$ ipython --no-banner

In [1]: import numpy as np

In [2]: from numpy import linalg as LA

In [3]: np.set_printoptions(precision=1, suppress=True, linewidth=160)

In [4]: rnd = lambda a: np.round(a, 1) + 0

In [5]: X = np.array([[9, 12, 12], [12, 16, 16], [12, 16, 16]])

In [6]: print(LA.lstsq(X[:-1].T, X[-1])[2])
1

In [7]: print(np.allclose(X[:-1].T @ LA.lstsq(X[:-1].T, X[-1])[0], X[-1]))
True

In [8]: print(np.unique(X.round(6), axis=0).shape)
(2, 3)

In [9]: print(rnd(X @ LA.pinv(X) @ X))
[[ 9. 12. 12.]
 [12. 16. 16.]
 [12. 16. 16.]]

In [10]: ev, evecs = LA.eigh(X)

In [11]: print(rnd(ev))
[ 0.  0. 41.]

In [12]: print((ev > 1e-8).sum(), (ev < -1e-8).sum())
1 0

In [13]: print(rnd(LA.eigvalsh(X + 5 * np.eye(3))))
[ 5.  5. 46.]

In [14]: print(rnd(evecs @ np.diag(ev) @ evecs.T))
[[ 9. 12. 12.]
 [12. 16. 16.]
 [12. 16. 16.]]

In [15]: print(rnd(evecs.T @ evecs))
[[1. 0. 0.]
 [0. 1. 0.]
 [0. 0. 1.]]

In [16]: print(np.unique(ev.round(6) + 0, return_counts=True)[1])
[2 1]

In [17]: print(ev.sum(), np.trace(X))
41.0 41

In [18]: left, sv, Vt = LA.svd(X)

In [19]: print(np.argmax(sv[:-1] / (sv[1:] + 1e-6)) + 1)
1

In [20]: print(rnd(sv))
[41.  0.  0.]

In [21]: M2 = left[:, :1] @ np.diag(sv[:1]) @ Vt[:1]

In [22]: print(rnd(np.abs(X - M2).max()))
0.0

In [23]: print(LA.matrix_rank(X, rtol=0.05))
1

In [24]: print(rnd(M2))
[[ 9. 12. 12.]
 [12. 16. 16.]
 [12. 16. 16.]]

In [25]: print(LA.matrix_rank(M2))
1

In [26]: print(rnd(LA.norm(X - M2, 2)), rnd(sv[1]))
0.0 0.0

In [27]: print(rnd(LA.norm(X - M2) / LA.norm(X)))
0.0

In [28]: mat = np.array([[-0.8, -0.6, 0.2],
    ...:     [-0.6, 1.5, 0.7],
    ...:     [-0.7, 0.8, -0.3],
    ...:     [0.9, 1.5, 0.4],
    ...:     [0.2, 1.1, -0.5],
    ...:     [-0.9, 5.7, -2.4],
    ...:     [0.0, -1.0, 0.0],
    ...:     [1.2, 0.7, -0.7],
    ...:     [-0.2, 0.7, -0.2],
    ...:     [0.9, -0.2, 0.4],
    ...:     [0.9, 1.1, -0.6],
    ...:     [-0.6, -0.7, 0.1],
    ...:     [-0.5, -1.2, -0.5],
    ...:     [-3.2, 1.7, -2.2],
    ...:     [0.0, -1.2, -0.8],
    ...:     [-0.9, -1.5, -0.4]])

In [29]: Xs = (mat - mat.mean(axis=0)) / mat.std(axis=0)

In [30]: print(np.argwhere(np.abs(Xs) > 2))
[[ 5  1]
 [ 5  2]
 [13  0]
 [13  2]]

In [31]: c = LA.lstsq(np.delete(Xs, 1, axis=1), Xs[:, 1])[0]

In [32]: print(np.abs(c).argmax())
1

In [33]: print(rnd(1 - np.var(Xs[:, 1] - np.delete(Xs, 1, axis=1) @ c)))
0.3

In [34]: print(rnd(c))
[ 0.2 -0.6]

In [35]: gram = np.cov(mat, rowvar=False)

In [36]: print(gram.shape)
(3, 3)

In [37]: print(rnd(LA.eigvalsh(gram)[::-1]))
[3.4 1.2 0.3]

In [38]: print(rnd(np.polyfit(mat[:, 2], mat[:, 1], 1)))
[-1.1  0. ]

In [39]: print(rnd(np.corrcoef(mat.T)))
[[ 1.  -0.1  0.5]
 [-0.1  1.  -0.6]
 [ 0.5 -0.6  1. ]]

In [40]: print(rnd(gram))
[[ 1.1 -0.3  0.5]
 [-0.3  3.1 -0.8]
 [ 0.5 -0.8  0.7]]

In [41]: print(rnd(np.corrcoef(mat[:, 2], mat[:, 1])[0, 1]))
-0.6

In [42]: J = np.array([[-3, -1, 3, -1], [2, 1, -2, 0], [0, 1, -1, -1], [0, 1, 1, -2]])

In [43]: print(J)
[[-3 -1  3 -1]
 [ 2  1 -2  0]
 [ 0  1 -1 -1]
 [ 0  1  1 -2]]

In [44]: O = J.astype(float).copy()

In [45]: for j in range(4):
    ...:     O[:, j] -= O[:, :j] @ (O[:, :j].T @ O[:, j])
    ...:     O[:, j] /= LA.norm(O[:, j])
    ...: 

In [46]: print(rnd(O.T @ O))
[[1. 0. 0. 0.]
 [0. 1. 0. 0.]
 [0. 0. 1. 0.]
 [0. 0. 0. 1.]]

In [47]: print(rnd(O))
[[-0.8  0.1  0.  -0.5]
 [ 0.6  0.2  0.  -0.8]
 [ 0.   0.7 -0.7  0.1]
 [ 0.   0.7  0.7  0.1]]

In [48]: print(rnd(O.T @ J))
[[ 3.6  1.4 -3.6  0.8]
 [ 0.   1.4  0.  -2.2]
 [ 0.   0.   1.4 -0.7]
 [ 0.   0.   0.   0.1]]

In [49]: vec = np.array([-3, -1, -1, 3])

In [50]: target = J @ vec

In [51]: c, lr = np.zeros(4), 1 / LA.norm(J, 2) ** 2

In [52]: for i in range(3):
    ...:     c -= lr * J.T @ (J @ c - target)
    ...:     if i % 1 == 0: print(i, round(LA.norm(J @ c - target), 1))
    ...: 
0 7.2
1 5.7
2 4.5

In [53]: print(rnd(c))
[-0.9 -1.2  0.4  1.4]

In [54]: print(X @ X)
[[369 492 492]
 [492 656 656]
 [492 656 656]]

In [55]: print(rnd(np.abs(LA.eigvals(X)).max()))
41.0

In [56]: print(np.allclose(X @ X.T, X.T @ X))
True

In [57]: print((X + X.T) / 2)
[[ 9. 12. 12.]
 [12. 16. 16.]
 [12. 16. 16.]]

In [58]: print(rnd(np.sort(np.abs(LA.eigvals(X)))))
[ 0.  0. 41.]
